$ python -q
>>> import numpy as np
>>> np.set_printoptions(suppress=True, linewidth=120)
>>> feats = np.loadtxt("sample8.csv", delimiter=",")
>>> print(feats)
[[ 0.  1.  0.  0.  0.  0.  0.  0. -1.  0.  0.  0.  0.  0.]
 [ 0.  0.  0.  0.  0.  1. -3.  0. -4.  0.  0. -2.  0.  0.]
 [ 0.  0.  0. -2.  0.  0.  0.  0.  0.  0.  0.  0.  0.  5.]
 [ 5.  0.  0.  0.  0.  0.  0.  0.  0.  5.  0.  2.  0.  0.]
 [ 0.  0. -2.  0.  0.  0. -4.  4. -3.  0.  0.  0.  0.  0.]
 [ 0.  0.  0. -3. -2. -3.  2. -2.  0. -5.  0.  4.  0.  0.]]
>>> r0 = np.array([-1, 0, 3])
>>> np.polyval(r0, feats[5])
array([  3.,   3.,   3.,  -6.,  -1.,  -6.,  -1.,  -1.,   3., -22.,   3., -13.,   3.,   3.])
>>> np.array([np.convolve(row, r0, "same") for row in feats])
array([[ -1.,   0.,   3.,   0.,   0.,   0.,   0.,   1.,   0.,  -3.,   0.,   0.,   0.,   0.],
       [  0.,   0.,   0.,   0.,  -1.,   3.,   3.,  -5.,   0., -12.,   2.,   0.,  -6.,   0.],
       [  0.,   0.,   2.,   0.,  -6.,   0.,   0.,   0.,   0.,   0.,   0.,   0.,  -5.,   0.],
       [  0.,  15.,   0.,   0.,   0.,   0.,   0.,   0.,  -5.,   0.,  13.,   0.,   6.,   0.],
       [  0.,   2.,   0.,  -6.,   0.,   4.,  -4.,  -9.,  12.,  -9.,   0.,   0.,   0.,   0.],
       [  0.,   0.,   3.,   2.,  -6.,  -8.,  -7.,   6.,  -1.,   0., -19.,   0.,  12.,   0.]])
>>> def softmax(z):
...     e = np.exp(z - z.max(axis=-1, keepdims=True))
...     return e / e.sum(axis=-1, keepdims=True)
... 
>>> np.round(softmax(10 * feats[0]), 2) + 0
array([0., 1., 0., 0., 0., 0., 0., 0., 0., 0., 0., 0., 0., 0.])
>>> np.round(softmax(feats[0] + 4), 2)
array([0.07, 0.18, 0.07, 0.07, 0.07, 0.07, 0.07, 0.07, 0.02, 0.07, 0.07, 0.07, 0.07, 0.07])
>>> S = feats @ feats.T / np.sqrt(14)
>>> np.round(softmax(S + np.triu(np.full(S.shape, -np.inf), 1)), 2) + 0
array([[1., 0., 0., 0., 0., 0.],
       [0., 1., 0., 0., 0., 0.],
       [0., 0., 1., 0., 0., 0.],
       [0., 0., 0., 1., 0., 0.],
       [0., 0., 0., 0., 1., 0.],
       [0., 0., 0., 0., 0., 1.]])
>>> softmax(S).round(6).argmax(axis=1)
array([1, 1, 2, 3, 4, 5])
>>> vec = np.array([0, 1, -1, -2, 1, 2, -2, -2, -2, -2, -1, 0, 1, -2])
>>> np.einsum("ij,j->i", feats, vec)
array([  3.,  16.,  -6., -10.,   8.,   8.])
>>> print((feats * vec).sum(axis=1))
[  3.  16.  -6. -10.   8.   8.]
>>> print(feats @ (2 * vec))
[  6.  32. -12. -20.  16.  16.]
>>> vec @ feats
Traceback (most recent call last):
  File "<python-input-17>", line 1, in <module>
    vec @ feats
    ~~~~^~~~~~~
ValueError: matmul: Input operand 1 has a mismatch in its core dimension 0, with gufunc signature (n?,k),(k,m?)->(n?,m?) (size 6 is different from 14)
>>> feats @ np.eye(14)[6]
array([ 0., -3.,  0.,  0., -4.,  2.])
